% python3 -q
>>> import numpy as np
>>> np.set_printoptions(precision=1, suppress=True, linewidth=160, floatmode="fixed")
>>> tidy = lambda a: np.round(a, 1) + 0
>>> m1 = np.load("test1.npy")
>>> print(tidy(m1))
[[-1.4  0.5 -0.3 -1.1 -0.7]
 [ 0.7 -0.8 -0.7 -1.4  0.6]
 [ 0.6  0.1 -1.4  0.4 -1.2]
 [ 0.8 -0.2  1.2 -0.7 -1.2]
 [ 0.8  1.7 -0.1 -0.4  0.4]]
>>> rng = np.random.default_rng(42)
>>> labels = rng.permutation(5)
>>> labels
array([4, 2, 3, 1, 0])
>>> Y = m1[labels][:, labels]
>>> tidy(Y)
array([[ 0.4, -0.1, -0.4,  1.7,  0.8],
       [-1.2, -1.4,  0.4,  0.1,  0.6],
       [-1.2,  1.2, -0.7, -0.2,  0.8],
       [ 0.6, -0.7, -1.4, -0.8,  0.7],
       [-0.7, -0.3, -1.1,  0.5, -1.4]])
>>> tidy(np.sort(np.abs(np.linalg.eigvals(Y))))
array([2.0, 2.0, 2.0, 2.0, 2.0])
>>> np.allclose(Y, m1)
False
>>> tidy(np.diag(Y))
array([ 0.4, -1.4, -0.7, -0.8, -1.4])
>>> th = np.radians(120)
>>> r_ = np.eye(5)
>>> r_[1, 1] = r_[4, 4] = np.cos(th)
>>> r_[1, 4], r_[4, 1] = -np.sin(th), np.sin(th)
>>> tidy(r_)
array([[ 1.0,  0.0,  0.0,  0.0,  0.0],
       [ 0.0, -0.5,  0.0,  0.0, -0.9],
       [ 0.0,  0.0,  1.0,  0.0,  0.0],
       [ 0.0,  0.0,  0.0,  1.0,  0.0],
       [ 0.0,  0.9,  0.0,  0.0, -0.5]])
>>> Y = m1 @ r_.T
>>> np.allclose(m1 @ m1.T, Y @ Y.T)
True
>>> tidy(np.abs(Y - m1).max(axis=0))
array([0.0, 3.0, 0.0, 0.0, 1.9])
>>> print(tidy(np.linalg.det(r_)), np.trace(r_))
1.0 2.0
